>>> import numpy as np
>>> np.set_printoptions(precision=2, suppress=True, linewidth=100)
>>> m1 = np.loadtxt("case5.csv", delimiter=",")
>>> m1
array([[ 0.,  0., -1.,  2.,  1.],
       [ 0.,  0.,  0., -1., -1.],
       [-1.,  0.,  0.,  0.,  0.],
       [ 2., -1.,  0.,  0.,  0.],
       [ 1., -1.,  0.,  0.,  0.]])
>>> # symmetric, so the eigenvalues are real
>>> vals, V = np.linalg.eigh(m1)
>>> x0 = np.array([2, 3, 3, 0, 3])
>>> x0 @ m1 @ x0
np.float64(-18.0)
>>> np.abs(m1).sum(axis=1).max(), round(np.abs(vals).max(), 2)
(np.float64(4.0), np.float64(2.76))
>>> np.round(V * np.abs(vals) @ V.T, 2) + 0
array([[ 2.28, -0.89,  0.  ,  0.  ,  0.  ],
       [-0.89,  1.1 ,  0.  ,  0.  ,  0.  ],
       [ 0.  ,  0.  ,  0.64, -0.76, -0.12],
       [ 0.  ,  0.  , -0.76,  1.82,  1.06],
       [ 0.  ,  0.  , -0.12,  1.06,  0.93]])
>>> np.round(V * np.maximum(vals, 0) @ V.T, 2) + 0
array([[ 1.14, -0.44, -0.5 ,  1.  ,  0.5 ],
       [-0.44,  0.55,  0.  , -0.5 , -0.5 ],
       [-0.5 ,  0.  ,  0.32, -0.38, -0.06],
       [ 1.  , -0.5 , -0.38,  0.91,  0.53],
       [ 0.5 , -0.5 , -0.06,  0.53,  0.47]])
>>> np.all(np.linalg.eigvalsh(m1) > 0)
np.False_
>>> data = np.load("sample19.npy")
>>> data
array([[ 1.  ,  0.  ,  0.  ,  0.  ],
       [ 0.  ,  0.31,  0.  , -0.95],
       [ 0.  ,  0.  ,  1.  ,  0.  ],
       [ 0.  ,  0.95,  0.  ,  0.31]])
>>> rng = np.random.default_rng(42347)
>>> z = rng.permutation(4)
>>> z
array([2, 3, 0, 1])
>>> A2 = data[z][:, z]
>>> np.sort(np.abs(np.linalg.eigvals(A2)))
array([1., 1., 1., 1.])
>>> round(float(np.linalg.det(A2)), 2), np.round(np.linalg.det(data[z]), 2)
(1.0, np.float64(1.0))
